>>> import numpy as np
>>> import numpy.linalg as la
>>> np.set_printoptions(precision=2, suppress=True, linewidth=120)
>>> Q, _ = la.qr(np.array([[-0.1, 0.1, -0.1, 0.8],
...     [-0.3, 0.3, 0.1, -0.7],
...     [0.8, 0.4, 0.3, -1.3],
...     [-0.5, -0.7, -0.9, -1.3]]))
>>> mat = Q[:, :3]
>>> mat
array([[-0.1 , -0.24, -0.52],
       [-0.3 , -0.73, -0.37],
       [ 0.8 ,  0.09, -0.55],
       [-0.5 ,  0.63, -0.55]])
>>> x = np.array([-1, 0, 2])
>>> mat @ (2 * x)
array([-1.86, -0.89, -3.79, -1.18])
>>> la.norm(mat @ x) <= la.norm(mat, 2) * la.norm(x) + 1e-9
np.True_
>>> mat * x
array([[ 0.1 , -0.  , -1.03],
       [ 0.3 , -0.  , -0.75],
       [-0.8 ,  0.  , -1.09],
       [ 0.5 ,  0.  , -1.09]])
>>> mat @ x
array([-0.93, -0.45, -1.89, -0.59])
>>> np.sign((mat @ x).round(6))
array([-1., -1., -1., -1.])
>>> (mat * x).sum(axis=1)
array([-0.93, -0.45, -1.89, -0.59])
>>> x = np.array([1, 1, 2])
>>> target = mat @ x
>>> np.round(la.pinv(mat) @ mat, 2) + 0
array([[1., 0., 0.],
       [0., 1., 0.],
       [0., 0., 1.]])
>>> rng = np.random.default_rng(2492)
>>> target = target + 0.05 * rng.normal(size=4)
>>> target
array([-1.39, -1.87, -0.15, -0.91])
>>> b, *_ = la.lstsq(mat, target)
>>> round(la.norm(target - mat @ b), 2)
np.float64(0.02)
>>> b
array([1.04, 1.1 , 1.99])
>>> idx = rng.permutation(3)
>>> out = mat[:, idx] * rng.choice([-1, 1], 3)
>>> out
array([[ 0.1 , -0.24, -0.52],
       [ 0.3 , -0.73, -0.37],
       [-0.8 ,  0.09, -0.55],
       [ 0.5 ,  0.63, -0.55]])
>>> left, _, VT = la.svd(mat.T @ out)
>>> np.round(left @ VT, 2) + 0
array([[-1.,  0.,  0.],
       [ 0.,  1.,  0.],
       [ 0.,  0.,  1.]])
>>> feats = np.load("out14.npy")
>>> feats
array([[ 1,  0,  0],
       [ 1,  1,  0],
       [-2, -2,  1]])
>>> # triangular, det is the product of the diagonal
>>> out = feats / la.norm(feats, axis=1, keepdims=True)
>>> C2 = out @ out.T
>>> np.round(np.degrees(np.arccos(np.clip(C2[0, 1], -1, 1))), 2)
np.float64(45.0)
>>> C2
array([[ 1.  ,  0.71, -0.67],
       [ 0.71,  1.  , -0.94],
       [-0.67, -0.94,  1.  ]])
>>> np.argwhere(np.triu(np.abs(C2) > 0.95, 1))
array([], shape=(0, 2), dtype=int64)
>>> np.allclose(feats, feats.T)
False
>>> (feats - feats.T) / 2
array([[ 0. , -0.5,  1. ],
       [ 0.5,  0. ,  1. ],
       [-1. , -1. ,  0. ]])
>>> np.sort(np.abs(la.eigvals(feats)))
array([1., 1., 1.])
>>> np.allclose(feats @ feats.T, feats.T @ feats)
False
>>> round(la.det(feats[::-1]), 2)
np.float64(-1.0)
>>> np.round(la.det(feats.T), 2)
np.float64(1.0)
>>> np.einsum("ij,ji->", feats, feats)
np.int64(3)
>>> np.poly(feats)
array([ 1., -3.,  3., -1.])
>>> np.einsum("ii->", feats)
np.int64(3)
>>> w, vecs = la.eig(feats)
>>> feats @ vecs[:, 0] - w[0] * vecs[:, 0]
array([0., 0., 0.])
>>> np.sort(la.eigvals(feats.T))
array([1., 1., 1.])
>>> np.sort(la.eigvals(feats @ feats))
array([1., 1., 1.])
>>> w
array([1., 1., 1.])
>>> X = np.load("layer0.npy")
>>> X
array([[0, 7, 6, 5],
       [0, 0, 6, 4],
       [0, 0, 0, 9],
       [0, 0, 0, 0]])
>>> # rows and columns are dependent
>>> C2 = X.T @ X
>>> la.matrix_rank(C2)
np.int64(3)
>>> (X @ X.T).shape
(4, 4)
>>> la.svd(X, compute_uv=False) ** 2
array([177.9 ,  48.57,  16.54,   0.  ])
>>> la.matrix_power(X, 4)
array([[0, 0, 0, 0],
       [0, 0, 0, 0],
       [0, 0, 0, 0],
       [0, 0, 0, 0]])
>>> np.trace(X)
np.int64(0)
>>> np.allclose(X @ X.T, X.T @ X)
False
>>> np.allclose(X, X.T)
False
>>> round(float(la.det(X)), 2)
0.0
>>> (X + X.T) / 2
array([[0. , 3.5, 3. , 2.5],
       [3.5, 0. , 3. , 2. ],
       [3. , 3. , 0. , 4.5],
       [2.5, 2. , 4.5, 0. ]])
>>> r = la.matrix_rank(X)
>>> r
np.int64(3)
>>> null = la.svd(X)[2][r:].T
>>> null[:, 0] / null[np.abs(null[:, 0]).round(6).argmax(), 0]
array([1., 0., 0., 0.])
>>> null @ null.T
array([[1., 0., 0., 0.],
       [0., 0., 0., 0.],
       [0., 0., 0., 0.],
       [0., 0., 0., 0.]])
>>> X @ null
array([[0.],
       [0.],
       [0.],
       [0.]])
>>> [int(la.matrix_rank(X[:i])) for i in range(1, len(X) + 1)]
[1, 2, 3, 3]
>>> left, sig, VT = la.svd(X)
>>> vecs = VT[:(sig > 1e-8).sum()]
>>> x = X[1] + -2 * X[0] + rng.integers(2) * np.eye(4)[1]
>>> x
array([  0., -14.,  -6.,  -6.])
>>> round(la.norm(x - vecs.T @ vecs @ x), 2)
np.float64(0.0)
>>> np.diag(vecs.T @ vecs)
array([0., 1., 1., 1.])
>>> A = np.load("run9.npy")
>>> A
array([[-0.15,  0.6 ,  0.15],
       [ 0.03, -0.12, -0.03],
       [ 0.36, -1.44, -0.36]])
>>> # rank 1
>>> left, sig, VT = la.svd(A)
>>> vecs = VT[:(sig > 1e-8).sum()]
>>> x = A[0] + 3 * A[1] + rng.integers(2) * np.eye(3)[2]
>>> x
array([-0.06,  0.24,  0.06])
>>> np.allclose(vecs.T @ vecs @ x, x)
True
>>> la.cond(A) > 100
np.True_
>>> [round(float(x), 2) for x in la.svd(A, compute_uv=False)[:3]]
[1.66, 0.0, 0.0]
>>> left, sig, VT = la.svd(A, full_matrices=False)
>>> np.round(left.T @ A @ VT.T, 2) + 0
array([[1.66, 0.  , 0.  ],
       [0.  , 0.  , 0.  ],
       [0.  , 0.  , 0.  ]])
>>> left.shape, sig.shape, VT.shape
((3, 3), (3,), (3, 3))
>>> np.cumsum(sig ** 2) / np.sum(sig ** 2)
array([1., 1., 1.])
>>> round(np.sqrt((sig ** 2).sum()), 2), round(float(la.norm(A)), 2)
(np.float64(1.66), 1.66)
>>> np.allclose(left * sig @ VT, A)
True
>>> np.round(VT @ VT.T, 2) + 0
array([[1., 0., 0.],
       [0., 1., 0.],
       [0., 0., 1.]])
>>> np.abs(left[:, 0]).round(6).argmax()
np.int64(2)
>>> left, sig, VT = la.svd(A)
>>> np.argmax(sig[:-1] / (sig[1:] + 1e-6)) + 1
np.int64(1)
>>> sig.round(2) + 0
array([1.66, 0.  , 0.  ])
>>> out = left[:, :1] @ np.diag(sig[:1]) @ VT[:1]
>>> round(la.norm(A - out) / la.norm(A), 2)
np.float64(0.0)
>>> out
array([[-0.15,  0.6 ,  0.15],
       [ 0.03, -0.12, -0.03],
       [ 0.36, -1.44, -0.36]])
>>> round(float(np.abs(A - out).max()), 2)
0.0
>>> J = np.array([[-0.3, 1.0, 1.0, -0.2],
...     [0.5, -0.6, -1.5, 1.0],
...     [-0.4, -1.9, 0.3, 0.4],
...     [0.8, -0.4, -0.1, -1.2]])
>>> J[:, 0] *= 10
>>> J
array([[-3. ,  1. ,  1. , -0.2],
       [ 5. , -0.6, -1.5,  1. ],
       [-4. , -1.9,  0.3,  0.4],
       [ 8. , -0.4, -0.1, -1.2]])
>>> np.poly(J)
array([  1.  ,   4.5 ,   2.87, -15.69,  13.7 ])
>>> round(la.eigvals(J).sum().real, 2)
np.float64(-4.5)
>>> la.eigvals(J)
array([-3.13+1.73j, -3.13-1.73j,  0.88+0.55j,  0.88-0.55j])
>>> r0 = np.array([2, 2, 2, 0]) + 0.5
>>> data = np.eye(4) - 2 * np.outer(r0, r0) / (r0 @ r0)
>>> data
array([[ 0.34, -0.66, -0.66, -0.13],
       [-0.66,  0.34, -0.66, -0.13],
       [-0.66, -0.66,  0.34, -0.13],
       [-0.13, -0.13, -0.13,  0.97]])
>>> # columns are unit length and at right angles
>>> w, vecs = la.eig(data)
>>> w
array([ 1., -1.,  1.,  1.])
>>> np.sort(la.eigvals(data.T))
array([-1.,  1.,  1.,  1.])
>>> np.sort(la.eigvals(la.inv(data)))
array([-1.,  1.,  1.,  1.])
>>> arr = np.array([[-0.06, 0.32, 0.23],
...     [-0.7, -1.4, 1.0],
...     [0.3, 0.6, 0.0],
...     [0.1, 0.1, 0.0]])
>>> out = arr + rng.integers(-2, 3, (4, 1)) @ rng.integers(-2, 3, (1, 3))
>>> out
array([[ 1.94,  2.32, -0.77],
       [-2.7 , -3.4 ,  2.  ],
       [ 4.3 ,  4.6 , -2.  ],
       [ 4.1 ,  4.1 , -2.  ]])
>>> np.round(la.svd(out - arr, compute_uv=False), 2) + 0
array([9.49, 0.  , 0.  ])
>>> la.matrix_rank(out - arr, tol=1e-8)
np.int64(1)
>>> np.abs(out - arr).sum(axis=1)
array([ 5.,  5., 10., 10.])
>>> out - arr
array([[ 2.,  2., -1.],
       [-2., -2.,  1.],
       [ 4.,  4., -2.],
       [ 4.,  4., -2.]])
>>> x = np.array([-1, 0, -2])
>>> target = out @ x
>>> target
array([-0.4, -1.3, -0.3, -0.1])
>>> np.round(la.pinv(out) @ out, 2) + 0
array([[1., 0., 0.],
       [0., 1., 0.],
       [0., 0., 1.]])
>>> try:
...     la.solve(out, target)
... except la.LinAlgError as e:
...     print(e)
... 
Last 2 dimensions of the array must be square
>>> np.round(la.solve(out.T @ out, out.T @ target), 2) + 0
array([-1.,  0., -2.])
>>> target = target + 0.05 * rng.normal(size=4)
>>> target
array([-0.33, -1.32, -0.31, -0.07])
>>> b, *_ = la.lstsq(out, target)
>>> b.round()
array([-1.,  0., -2.])
>>> np.round(la.norm(target - out @ b), 2)
np.float64(0.05)
>>> b
array([-1.05,  0.08, -1.95])
>>> np.round(out.T @ (target - out @ b), 2) + 0
array([0., 0., 0.])
